$ python3 -q
>>> import numpy as np
>>> np.set_printoptions(precision=2, suppress=True, linewidth=200, floatmode="fixed")
>>> def rd(a):
...     return np.round(a, 2) + 0
... 
>>> data = np.load("block19.npy")
>>> rd(data)
array([[ 0.77,  0.52,  1.39, -1.60, -1.19,  0.86, -0.01,  1.23],
       [-2.03, -0.05, -0.23, -0.43, -1.28, -1.50, -0.32,  0.80],
       [-1.26, -0.21, -0.39, -0.76, -0.68,  1.52,  1.42, -1.36],
       [-1.45,  0.12,  2.15,  0.58,  1.08,  0.58, -0.63, -0.18],
       [ 0.48,  1.53,  0.84, -0.40, -0.41, -1.39,  0.20, -1.85],
       [-0.58,  2.02, -0.82, -0.62,  1.45,  0.14,  0.70,  0.94],
       [-0.10,  1.49, -0.41,  1.74, -1.39,  1.04, -0.76,  0.08],
       [-0.19,  0.10, -0.84, -1.34,  0.33,  0.56, -2.32, -0.81]])
>>> def softmax(z):
...     e = np.exp(z - z.max(axis=-1, keepdims=True))
...     return e / e.sum(axis=-1, keepdims=True)
... 
>>> rd(softmax(data).sum(axis=1))
array([1.00, 1.00, 1.00, 1.00, 1.00, 1.00, 1.00, 1.00])
>>> rd(softmax(10 * data[3]))
array([0.00, 0.00, 1.00, 0.00, 0.00, 0.00, 0.00, 0.00])
>>> rd(softmax(data[3] + 3))
array([0.01, 0.06, 0.48, 0.10, 0.17, 0.10, 0.03, 0.05])
>>> scores = data @ data.T / np.sqrt(8)
>>> rd(softmax(scores))
array([[0.77, 0.03, 0.03, 0.03, 0.03, 0.03, 0.03, 0.03],
       [0.03, 0.77, 0.03, 0.03, 0.03, 0.03, 0.03, 0.03],
       [0.03, 0.03, 0.77, 0.03, 0.03, 0.03, 0.03, 0.03],
       [0.03, 0.03, 0.03, 0.77, 0.03, 0.03, 0.03, 0.03],
       [0.03, 0.03, 0.03, 0.03, 0.77, 0.03, 0.03, 0.03],
       [0.03, 0.03, 0.03, 0.03, 0.03, 0.77, 0.03, 0.03],
       [0.03, 0.03, 0.03, 0.03, 0.03, 0.03, 0.77, 0.03],
       [0.03, 0.03, 0.03, 0.03, 0.03, 0.03, 0.03, 0.77]])
>>> rd(softmax(scores + np.triu(np.full(scores.shape, -np.inf), 1)))
array([[1.00, 0.00, 0.00, 0.00, 0.00, 0.00, 0.00, 0.00],
       [0.04, 0.96, 0.00, 0.00, 0.00, 0.00, 0.00, 0.00],
       [0.04, 0.04, 0.92, 0.00, 0.00, 0.00, 0.00, 0.00],
       [0.04, 0.04, 0.04, 0.89, 0.00, 0.00, 0.00, 0.00],
       [0.04, 0.04, 0.04, 0.04, 0.86, 0.00, 0.00, 0.00],
       [0.03, 0.03, 0.03, 0.03, 0.03, 0.83, 0.00, 0.00],
       [0.03, 0.03, 0.03, 0.03, 0.03, 0.03, 0.80, 0.00],
       [0.03, 0.03, 0.03, 0.03, 0.03, 0.03, 0.03, 0.77]])
>>> W = np.array([[0, 0, 0, 2, 1, 1],
...     [1, 1, 2, 0, 1, 2],
...     [2, 0, 1, 0, 1, 2],
...     [2, 0, 1, 1, 2, 2],
...     [0, 0, 1, 2, 2, 1],
...     [0, 2, 1, 0, 2, 2],
...     [2, 1, 0, 0, 0, 0],
...     [1, 0, 1, 0, 0, 0]])
>>> beta = np.array([-7, 7, 0, 1, -5, 8])
>>> hid = np.maximum(data @ W + beta, 0)
>>> np.linalg.matrix_rank(hid)
np.int64(5)
>>> (hid > 0).astype(int)
array([[0, 1, 1, 0, 0, 1],
       [0, 1, 0, 0, 0, 1],
       [0, 1, 0, 0, 0, 1],
       [0, 1, 1, 1, 1, 1],
       [0, 1, 0, 1, 0, 1],
       [0, 1, 1, 1, 0, 1],
       [0, 1, 1, 0, 0, 1],
       [0, 1, 0, 0, 0, 1]])
>>> Z = np.array([[1, 0], [2, 0], [0, 2], [1, 0], [1, 2], [1, 1]])
>>> (hid @ Z).round(6).argmax(axis=1)
array([0, 0, 0, 0, 0, 0, 0, 0])
>>> W @ Z
array([[4, 3],
       [6, 8],
       [5, 6],
       [7, 8],
       [5, 7],
       [8, 8],
       [4, 0],
       [1, 2]])
